$ ipython --no-banner

In [1]: import numpy as np

In [2]: import numpy.linalg as la

In [3]: np.set_printoptions(suppress=True, linewidth=200)

In [4]: rd = lambda a: np.round(a, 2) + 0

In [5]: F = np.array([[1, 1, 1, 1, 1, 1, 1, 1],
   ...:     [1, 1, -1, -1, -1, -1, 1, 1],
   ...:     [1, -1, -1, 1, -1, 1, 1, -1],
   ...:     [1, 1, -1, -1, 1, 1, -1, -1]])

In [6]: F.reshape(-1, 2)
Out[6]: 
array([[ 1,  1],
       [ 1,  1],
       [ 1,  1],
       [ 1,  1],
       [ 1,  1],
       [-1, -1],
       [-1, -1],
       [ 1,  1],
       [ 1, -1],
       [-1,  1],
       [-1,  1],
       [ 1, -1],
       [ 1,  1],
       [-1, -1],
       [ 1,  1],
       [-1, -1]])

In [7]: F.reshape(2, -1)
Out[7]: 
array([[ 1,  1,  1,  1,  1,  1,  1,  1,  1,  1, -1, -1, -1, -1,  1,  1],
       [ 1, -1, -1,  1, -1,  1,  1, -1,  1,  1, -1, -1,  1,  1, -1, -1]])

In [8]: F.ravel(order="F")
Out[8]: array([ 1,  1,  1,  1,  1,  1, -1,  1,  1, -1, -1, -1,  1, -1,  1, -1,  1, -1, -1,  1,  1, -1,  1,  1,  1,  1,  1, -1,  1,  1, -1, -1])

In [9]: blk = F.reshape(4, 2, -1)

In [10]: print(blk[:, 0])
[[ 1  1  1  1]
 [ 1  1 -1 -1]
 [ 1 -1 -1  1]
 [ 1  1 -1 -1]]

In [11]: np.swapaxes(blk, 1, 2)[3]
Out[11]: 
array([[ 1,  1],
       [ 1,  1],
       [-1, -1],
       [-1, -1]])

In [12]: np.einsum("ihd,ihd->ih", blk, blk)
Out[12]: 
array([[4, 4],
       [4, 4],
       [4, 4],
       [4, 4]])

In [13]: blk.transpose(1, 0, 2)
Out[13]: 
array([[[ 1,  1,  1,  1],
        [ 1,  1, -1, -1],
        [ 1, -1, -1,  1],
        [ 1,  1, -1, -1]],

       [[ 1,  1,  1,  1],
        [-1, -1,  1,  1],
        [-1,  1,  1, -1],
        [ 1,  1, -1, -1]]])

In [14]: M2 = F[0, 0] * F[1:] - np.outer(F[1:, 0], F[0])

In [15]: M2
Out[15]: 
array([[ 0,  0, -2, -2, -2, -2,  0,  0],
       [ 0, -2, -2,  0, -2,  0,  0, -2],
       [ 0,  0, -2, -2,  0,  0, -2, -2]])

In [16]: print(la.matrix_rank(M2), la.matrix_rank(F))
3 4

In [17]: x = np.array([-1, -2, -2, 3, 1, 3, 2, 1])

In [18]: print(np.sign((F @ x).round(6)))
[ 1 -1  1 -1]

In [19]: print(np.einsum("ij,j->i", F, x))
[ 5 -5  9 -3]

In [20]: F @ np.ones(8)
Out[20]: array([8., 0., 0., 0.])

In [21]: (F @ x).argmax()
Out[21]: np.int64(2)

In [22]: r0 = np.array([1, 2])

In [23]: print(np.convolve(F[2], r0))
[ 1  1 -3 -1  1 -1  3  1 -2]

In [24]: print(np.array([np.convolve(row, r0, "same") for row in F]))
[[ 1  3  3  3  3  3  3  3]
 [ 1  3  1 -3 -3 -3 -1  3]
 [ 1  1 -3 -1  1 -1  3  1]
 [ 1  3  1 -3 -1  3  1 -3]]

In [25]: np.correlate(F[2], F[1], "full")
Out[25]: array([ 1,  0, -3,  0,  1,  0,  5,  0, -5,  0, -1,  0,  3,  0, -1])

In [26]: def softmax(z):
    ...:     e = np.exp(z - z.max(axis=-1, keepdims=True))
    ...:     return e / e.sum(axis=-1, keepdims=True)
    ...: 

In [27]: rd(softmax(10 * F[1]))
Out[27]: array([0.25, 0.25, 0.  , 0.  , 0.  , 0.  , 0.25, 0.25])

In [28]: rd(softmax(F).sum(axis=1))
Out[28]: array([1., 1., 1., 1.])

In [29]: S = F @ F.T / np.sqrt(8)

In [30]: rd(softmax(S))
Out[30]: 
array([[0.85, 0.05, 0.05, 0.05],
       [0.05, 0.85, 0.05, 0.05],
       [0.05, 0.05, 0.85, 0.05],
       [0.05, 0.05, 0.05, 0.85]])

In [31]: M2 = np.array([[1, 1], [1, -1]])

In [32]: rng = np.random.default_rng(52)

In [33]: J = np.kron(M2, np.kron(M2, M2))[rng.permutation(8)][:4]

In [34]: J
Out[34]: 
array([[ 1,  1,  1,  1, -1, -1, -1, -1],
       [ 1,  1, -1, -1,  1,  1, -1, -1],
       [ 1, -1, -1,  1,  1, -1, -1,  1],
       [ 1, -1,  1, -1,  1, -1,  1, -1]])

In [35]: M2 = J / np.sqrt((J ** 2).mean(axis=1, keepdims=True))

In [36]: print(J - J.mean(axis=1, keepdims=True))
[[ 1.  1.  1.  1. -1. -1. -1. -1.]
 [ 1.  1. -1. -1.  1.  1. -1. -1.]
 [ 1. -1. -1.  1.  1. -1. -1.  1.]
 [ 1. -1.  1. -1.  1. -1.  1. -1.]]

In [37]: la.matrix_rank(J - J.mean(axis=1, keepdims=True))
Out[37]: np.int64(4)

In [38]: M2[2]
Out[38]: array([ 1., -1., -1.,  1.,  1., -1., -1.,  1.])

In [39]: M = np.load("case14.npy")

In [40]: M
Out[40]: 
array([[5, 0, 0, 1, 4, 0, 0, 0, 5],
       [0, 3, 4, 0, 0, 2, 1, 0, 0],
       [0, 3, 1, 0, 0, 0, 2, 0, 0],
       [2, 0, 0, 2, 4, 0, 0, 1, 1],
       [5, 0, 0, 1, 2, 0, 0, 5, 5],
       [0, 1, 5, 0, 0, 2, 1, 0, 0],
       [0, 2, 0, 0, 0, 1, 1, 0, 0],
       [1, 0, 0, 4, 3, 0, 0, 5, 3],
       [4, 0, 0, 5, 5, 0, 0, 5, 3]])

In [41]: M2 = M / np.sqrt((M ** 2).mean(axis=1, keepdims=True))

In [42]: rd(la.norm(M2, axis=1))
Out[42]: array([3., 3., 3., 3., 3., 3., 3., 3., 3.])

In [43]: la.matrix_rank(M - M.mean(axis=1, keepdims=True))
Out[43]: np.int64(8)

In [44]: la.matrix_rank(M2) == la.matrix_rank(M)
Out[44]: np.True_

In [45]: rd(M2[0])
Out[45]: array([1.83, 0.  , 0.  , 0.37, 1.47, 0.  , 0.  , 0.  , 1.83])

In [46]: r0 = np.array([1, 0, 0])

In [47]: np.convolve(J[0], r0)
Out[47]: array([ 1,  1,  1,  1, -1, -1, -1, -1,  0,  0])

In [48]: np.cross(J[0, :3], J[2, :3])
Out[48]: array([ 0,  2, -2])

In [49]: M2 = la.inv(M)

In [50]: rd(M @ M2)
Out[50]: 
array([[1., 0., 0., 0., 0., 0., 0., 0., 0.],
       [0., 1., 0., 0., 0., 0., 0., 0., 0.],
       [0., 0., 1., 0., 0., 0., 0., 0., 0.],
       [0., 0., 0., 1., 0., 0., 0., 0., 0.],
       [0., 0., 0., 0., 1., 0., 0., 0., 0.],
       [0., 0., 0., 0., 0., 1., 0., 0., 0.],
       [0., 0., 0., 0., 0., 0., 1., 0., 0.],
       [0., 0., 0., 0., 0., 0., 0., 1., 0.],
       [0., 0., 0., 0., 0., 0., 0., 0., 1.]])

In [51]: rd(la.cond(M))
Out[51]: np.float64(28.18)

In [52]: (np.abs(M2) > 1e-9).astype(int)
Out[52]: 
array([[0, 0, 0, 1, 1, 0, 0, 1, 1],
       [0, 1, 1, 0, 0, 1, 1, 0, 0],
       [0, 1, 1, 0, 0, 1, 1, 0, 0],
       [1, 0, 0, 1, 1, 0, 0, 1, 1],
       [1, 0, 0, 1, 1, 0, 0, 1, 1],
       [0, 1, 1, 0, 0, 1, 1, 0, 0],
       [0, 1, 1, 0, 0, 1, 1, 0, 0],
       [1, 0, 0, 1, 1, 0, 0, 1, 1],
       [1, 0, 0, 1, 1, 0, 0, 1, 1]])

In [53]: np.flatnonzero(la.matrix_power((M != 0) + (M.T != 0) + np.eye(9), 9)[4])
Out[53]: array([0, 3, 4, 7, 8])

In [54]: print(rd(np.sort(la.eigvals(M).real)))
[-1.71 -0.88 -0.88 -0.54 -0.54  0.62  3.9   7.46 16.56]

In [55]: (la.matrix_power((M != 0) + (M.T != 0) + np.eye(9), 9) > 0).astype(int)
Out[55]: 
array([[1, 0, 0, 1, 1, 0, 0, 1, 1],
       [0, 1, 1, 0, 0, 1, 1, 0, 0],
       [0, 1, 1, 0, 0, 1, 1, 0, 0],
       [1, 0, 0, 1, 1, 0, 0, 1, 1],
       [1, 0, 0, 1, 1, 0, 0, 1, 1],
       [0, 1, 1, 0, 0, 1, 1, 0, 0],
       [0, 1, 1, 0, 0, 1, 1, 0, 0],
       [1, 0, 0, 1, 1, 0, 0, 1, 1],
       [1, 0, 0, 1, 1, 0, 0, 1, 1]])

In [56]: M.sum(axis=1)
Out[56]: array([15, 10,  6, 10, 18,  9,  4, 16, 22])

In [57]: print(la.matrix_rank(M))
9

In [58]: M.sum(axis=0)
Out[58]: array([17,  9, 10, 13, 18,  5,  5, 16, 17])

In [59]: np.diff(M, axis=0)
Out[59]: 
array([[-5,  3,  4, -1, -4,  2,  1,  0, -5],
       [ 0,  0, -3,  0,  0, -2,  1,  0,  0],
       [ 2, -3, -1,  2,  4,  0, -2,  1,  1],
       [ 3,  0,  0, -1, -2,  0,  0,  4,  4],
       [-5,  1,  5, -1, -2,  2,  1, -5, -5],
       [ 0,  1, -5,  0,  0, -1,  0,  0,  0],
       [ 1, -2,  0,  4,  3, -1, -1,  5,  3],
       [ 3,  0,  0,  1,  2,  0,  0,  0,  0]])

In [60]: print(np.unravel_index(np.abs(M).argmax(), M.shape))
(np.int64(0), np.int64(0))

In [61]: X = np.load("arr.npy")

In [62]: X
Out[62]: 
array([[-1, -1,  1,  2,  2],
       [ 0, -1,  3,  4,  4],
       [ 0, -2,  4,  2,  6],
       [ 1, -3,  4,  0,  8],
       [ 3, -2,  3, -1,  6],
       [ 4, -1,  3,  1,  6],
       [ 6,  1,  1,  2,  8],
       [ 7,  0,  3,  4,  7],
       [ 9,  1,  2,  2,  9],
       [10,  3,  2,  3, 11]])

In [63]: Xc = X - X.mean(axis=0)

In [64]: vecs = la.svd(Xc)[2][:1]

In [65]: M2 = Xc - Xc @ vecs.T @ vecs

In [66]: rd(M2.std(axis=0))
Out[66]: array([0.49, 0.9 , 0.97, 1.47, 1.17])

In [67]: rd(np.diag(vecs.T @ vecs))
Out[67]: array([0.67, 0.1 , 0.  , 0.01, 0.22])

In [68]: rd(np.cov(Xc @ vecs.T, rowvar=False))
Out[68]: np.float64(22.86)

In [69]: rd((Xc @ vecs.T).std(axis=0))
Out[69]: array([4.54])

In [70]: Xc = (X - X.mean(axis=0)) / X.std(axis=0)

In [71]: rd(Xc.std(axis=0))
Out[71]: array([1., 1., 1., 1., 1.])

In [72]: c = la.lstsq(np.delete(Xc, 1, axis=1), Xc[:, 1])[0]

In [73]: rd(1 - np.var(Xc[:, 1] - np.delete(Xc, 1, axis=1) @ c))
Out[73]: np.float64(0.94)

In [74]: M2 = np.array([[0, 5, 0, 2, 1, 4, 3],
    ...:     [2, 3, 5, 4, 1, 1, 1],
    ...:     [4, 4, 1, 3, 3, 0, 2],
    ...:     [5, 2, 2, 5, 3, 3, 4],
    ...:     [4, 1, 2, 2, 5, 5, 3],
    ...:     [1, 5, 0, 0, 4, 1, 3],
    ...:     [1, 2, 4, 0, 2, 1, 2]])

In [75]: M2[-1] = M2[0]

In [76]: m1 = M2 + 0.3 * np.eye(7)

In [77]: m1
Out[77]: 
array([[0.3, 5. , 0. , 2. , 1. , 4. , 3. ],
       [2. , 3.3, 5. , 4. , 1. , 1. , 1. ],
       [4. , 4. , 1.3, 3. , 3. , 0. , 2. ],
       [5. , 2. , 2. , 5.3, 3. , 3. , 4. ],
       [4. , 1. , 2. , 2. , 5.3, 5. , 3. ],
       [1. , 5. , 0. , 0. , 4. , 1.3, 3. ],
       [0. , 5. , 0. , 2. , 1. , 4. , 3.3]])

In [78]: theta = np.radians(90)

In [79]: R = np.eye(7)

In [80]: R[3, 3] = R[4, 4] = np.cos(theta)

In [81]: R[3, 4], R[4, 3] = -np.sin(theta), np.sin(theta)

In [82]: rd(R)
Out[82]: 
array([[ 1.,  0.,  0.,  0.,  0.,  0.,  0.],
       [ 0.,  1.,  0.,  0.,  0.,  0.,  0.],
       [ 0.,  0.,  1.,  0.,  0.,  0.,  0.],
       [ 0.,  0.,  0.,  0., -1.,  0.,  0.],
       [ 0.,  0.,  0.,  1.,  0.,  0.,  0.],
       [ 0.,  0.,  0.,  0.,  0.,  1.,  0.],
       [ 0.,  0.,  0.,  0.,  0.,  0.,  1.]])

In [83]: M2 = m1 @ R.T

In [84]: rd(la.svd(m1, compute_uv=False)), rd(la.svd(M2, compute_uv=False))
Out[84]: 
(array([18.69,  7.23,  5.52,  4.42,  3.04,  0.91,  0.02]),
 array([18.69,  7.23,  5.52,  4.42,  3.04,  0.91,  0.02]))

In [85]: x = np.array([2, 2, 2, 2, 2, 2, 1])

In [86]: rhs = m1 @ x

In [87]: c, lr = np.zeros(7), 1 / la.norm(m1, 2) ** 2

In [88]: for i in range(30):
    ...:     c -= lr * m1.T @ (m1 @ c - rhs)
    ...:     if i % 10 == 0: print(i, round(la.norm(m1 @ c - rhs), 2))
    ...: 
0 6.47
10 2.43
20 1.63

In [89]: rd(la.cond(m1))
Out[89]: np.float64(854.52)

In [90]: rd(c)
Out[90]: array([1.98, 1.86, 1.85, 2.1 , 1.89, 1.74, 1.54])

In [91]: print(round(np.log10(la.cond(m1))))
3

In [92]: rd(la.norm(m1, 2) / la.norm(m1))
Out[92]: np.float64(0.87)

In [93]: rd(np.abs(la.eigvals(m1)).max())
Out[93]: np.float64(18.05)

In [94]: rd(la.det(m1))
Out[94]: np.float64(199.56)

In [95]: print(np.allclose(m1 @ m1.T, m1.T @ m1))
False

In [96]: mat = np.loadtxt("w.csv", delimiter=",")

In [97]: mat
Out[97]: 
array([[0., 0., 0., 0., 1.],
       [0., 0., 1., 0., 1.],
       [0., 1., 0., 0., 0.],
       [0., 0., 0., 0., 1.],
       [1., 1., 0., 1., 0.]])

In [98]: evals, vecs = la.eigh(mat)

In [99]: rd(la.eigvalsh(mat + -1 * np.eye(5)))
Out[99]: array([-2.85, -1.77, -1.  , -0.23,  0.85])

In [100]: (evals > 1e-8).sum(), (evals < -1e-8).sum()
Out[100]: (np.int64(2), np.int64(2))

In [101]: rd(la.eigvalsh(mat @ mat))
Out[101]: array([0.  , 0.59, 0.59, 3.41, 3.41])

In [102]: print(rd(vecs.T @ mat @ vecs))
[[-1.85  0.    0.    0.    0.  ]
 [ 0.   -0.77  0.    0.    0.  ]
 [ 0.    0.    0.    0.    0.  ]
 [ 0.    0.    0.    0.77  0.  ]
 [ 0.    0.    0.    0.    1.85]]

In [103]: rd(vecs @ np.diag(evals) @ vecs.T)
Out[103]: 
array([[0., 0., 0., 0., 1.],
       [0., 0., 1., 0., 1.],
       [0., 1., 0., 0., 0.],
       [0., 0., 0., 0., 1.],
       [1., 1., 0., 1., 0.]])

In [104]: data = np.load("run0.npy")

In [105]: data
Out[105]: 
array([[-18, -27, -18,  -4,  -6,  -4],
       [-18, -18, -18,  -4,  -4,  -4],
       [ -9, -18, -27,  -2,  -4,  -6],
       [  8,  12,   8,   6,   9,   6],
       [  8,   8,   8,   6,   6,   6],
       [  4,   8,  12,   3,   6,   9]])

In [106]: Q, R = la.qr(data)

In [107]: print(rd(Q.T @ Q))
[[1. 0. 0. 0. 0. 0.]
 [0. 1. 0. 0. 0. 0.]
 [0. 0. 1. 0. 0. 0.]
 [0. 0. 0. 1. 0. 0.]
 [0. 0. 0. 0. 1. 0.]
 [0. 0. 0. 0. 0. 1.]]

In [108]: Q.shape, R.shape
Out[108]: ((6, 6), (6, 6))

In [109]: np.trace(Q @ Q.T)
Out[109]: np.float64(6.0)
